$ ipython --no-banner

In [1]: import numpy as np

In [2]: np.set_printoptions(precision=2, suppress=True, linewidth=100, floatmode="fixed")

In [3]: X = np.load("arr.npy")

In [4]: X
Out[4]: 
array([[1, 0, 0, 0],
       [0, 2, 0, 0],
       [0, 0, 1, 0],
       [0, 0, 0, 1]])

In [5]: other = np.array([[2, 0, 2], [1, 2, 3], [3, 2, 2], [2, 2, 3]])

In [6]: np.einsum("ij->j", X)
Out[6]: array([1, 2, 1, 1])

In [7]: other.T @ X.T
Out[7]: 
array([[2, 2, 3, 2],
       [0, 4, 2, 2],
       [2, 6, 2, 3]])

In [8]: np.linalg.matrix_rank(X @ other)
Out[8]: np.int64(3)

In [9]: X @ other
Out[9]: 
array([[2, 0, 2],
       [2, 4, 6],
       [3, 2, 2],
       [2, 2, 3]])

In [10]: np.linalg.matrix_rank(np.vstack([X, other.T]))
Out[10]: np.int64(4)

In [11]: Lm = np.linalg.cholesky(X)

In [12]: Lm @ Lm.T
Out[12]: 
array([[1.00, 0.00, 0.00, 0.00],
       [0.00, 2.00, 0.00, 0.00],
       [0.00, 0.00, 1.00, 0.00],
       [0.00, 0.00, 0.00, 1.00]])

In [13]: Lm
Out[13]: 
array([[1.00, 0.00, 0.00, 0.00],
       [0.00, 1.41, 0.00, 0.00],
       [0.00, 0.00, 1.00, 0.00],
       [0.00, 0.00, 0.00, 1.00]])

In [14]: np.linalg.eigvalsh(X).min() > 0
Out[14]: np.True_

In [15]: round(float(np.prod(np.diag(Lm)) ** 2), 2), np.round(np.linalg.det(X), 2)
Out[15]: (2.0, np.float64(2.0))

In [16]: J = np.loadtxt("data.csv", delimiter=",")

In [17]: J
Out[17]: 
array([[-1.02,  0.80, -3.06],
       [-1.06,  1.05, -2.91],
       [-0.95,  1.06, -3.18],
       [-1.01,  1.00, -2.85],
       [-0.86,  1.07, -2.87],
       [-6.05,  6.14, -9.01],
       [-6.15,  5.93, -9.01],
       [-5.90,  6.04, -9.14],
       [-6.02,  6.02, -9.02],
       [-5.87,  6.04, -9.11]])

In [18]: blk = np.stack([J, 3 * J, J[::-1]])

In [19]: np.linalg.matrix_rank(blk)
Out[19]: array([3, 3, 3])

In [20]: np.linalg.matrix_rank(blk.reshape(3, -1))
Out[20]: np.int64(2)

In [21]: np.einsum("bij,cij->bc", blk, blk)
Out[21]: 
array([[ 826.39, 2479.18,  388.34],
       [2479.18, 7437.54, 1165.02],
       [ 388.34, 1165.02,  826.39]])

In [22]: blk.shape
Out[22]: (3, 10, 3)

In [23]: dist = np.linalg.norm(J[:, None] - J[None], axis=-1)

In [24]: dist.shape
Out[24]: (10, 10)

In [25]: dist.mean(axis=1).argmax()
Out[25]: np.int64(4)

In [26]: np.unravel_index(dist.round(6).argmax(), dist.shape)
Out[26]: (np.int64(4), np.int64(5))

In [27]: dist[2]
Out[27]: array([0.29, 0.29, 0.00, 0.34, 0.32, 9.26, 9.21, 9.21, 9.19, 9.17])

In [28]: np.linalg.norm(J, axis=1)
Out[28]: array([ 3.32,  3.27,  3.48,  3.18,  3.18, 12.47, 12.42, 12.44, 12.40, 12.41])

In [29]: Xc = (J - J.mean(axis=0)) / J.std(axis=0)

In [30]: np.argwhere(np.abs(Xc) > 2)
Out[30]: array([], shape=(0, 2), dtype=int64)

In [31]: Xc.std(axis=0)
Out[31]: array([1.00, 1.00, 1.00])

In [32]: beta = np.linalg.lstsq(np.delete(Xc, 2, axis=1), Xc[:, 2])[0]

In [33]: beta
Out[33]: array([ 0.45, -0.55])

In [34]: basis = J[[0, 9]].astype(float)

In [35]: for _ in range(7):
    ...:     labels = np.linalg.norm(J[:, None] - basis, axis=-1).argmin(axis=1)
    ...:     basis = np.array([J[labels == j].mean(axis=0) for j in range(2)])
    ...: 

In [36]: labels
Out[36]: array([0, 0, 0, 0, 0, 1, 1, 1, 1, 1])

In [37]: basis
Out[37]: 
array([[-0.98,  1.00, -2.97],
       [-6.00,  6.03, -9.06]])

In [38]: np.abs(basis[1] - basis[0]).argmax()
Out[38]: np.int64(2)

In [39]: data = np.load("w.npy")

In [40]: data
Out[40]: 
array([[ 3.74, -1.06, -3.14],
       [-1.99, -3.91, -2.40],
       [-3.58, -3.10, -1.61],
       [ 3.06,  0.84, -3.86],
       [ 2.23,  4.46,  0.39],
       [ 2.21,  2.95, -3.38],
       [-3.91,  2.92,  1.09],
       [-0.83,  4.91, -0.44],
       [-2.26,  2.10,  3.93],
       [ 3.33,  0.16, -3.73],
       [ 1.47,  4.45,  1.75],
       [-1.47,  0.71, -4.73]])

In [41]: vec = np.array([1, 0, 4])

In [42]: rhs = data @ vec

In [43]: rhs
Out[43]: 
array([ -8.82, -11.59, -10.02, -12.38,   3.79, -11.31,   0.45,  -2.59,  13.46, -11.59,   8.47,
       -20.39])

In [44]: try:
    ...:     np.linalg.solve(data, rhs)
    ...: except np.linalg.LinAlgError as e:
    ...:     print(repr(e))
    ...: 
LinAlgError('Last 2 dimensions of the array must be square')

In [45]: np.round(np.linalg.lstsq(data, rhs)[0], 2) + 0
Out[45]: array([1.00, 0.00, 4.00])

In [46]: rng = np.random.default_rng(6412)

In [47]: rhs = rhs + 0.1 * rng.normal(size=12)

In [48]: rhs
Out[48]: 
array([ -8.96, -11.74,  -9.89, -12.39,   3.77, -11.26,   0.40,  -2.51,  13.55, -11.66,   8.33,
       -20.64])

In [49]: beta, *_ = np.linalg.lstsq(data, rhs)

In [50]: round(np.linalg.norm(rhs - data @ beta), 2)
Out[50]: np.float64(0.36)

In [51]: [round(float(np.linalg.norm(np.linalg.solve(data.T @ data + lam * np.eye(3), data.T @ rhs))), 2) for lam in (0, 1, 10, 100)]
Out[51]: [4.14, 4.08, 3.61, 1.84]
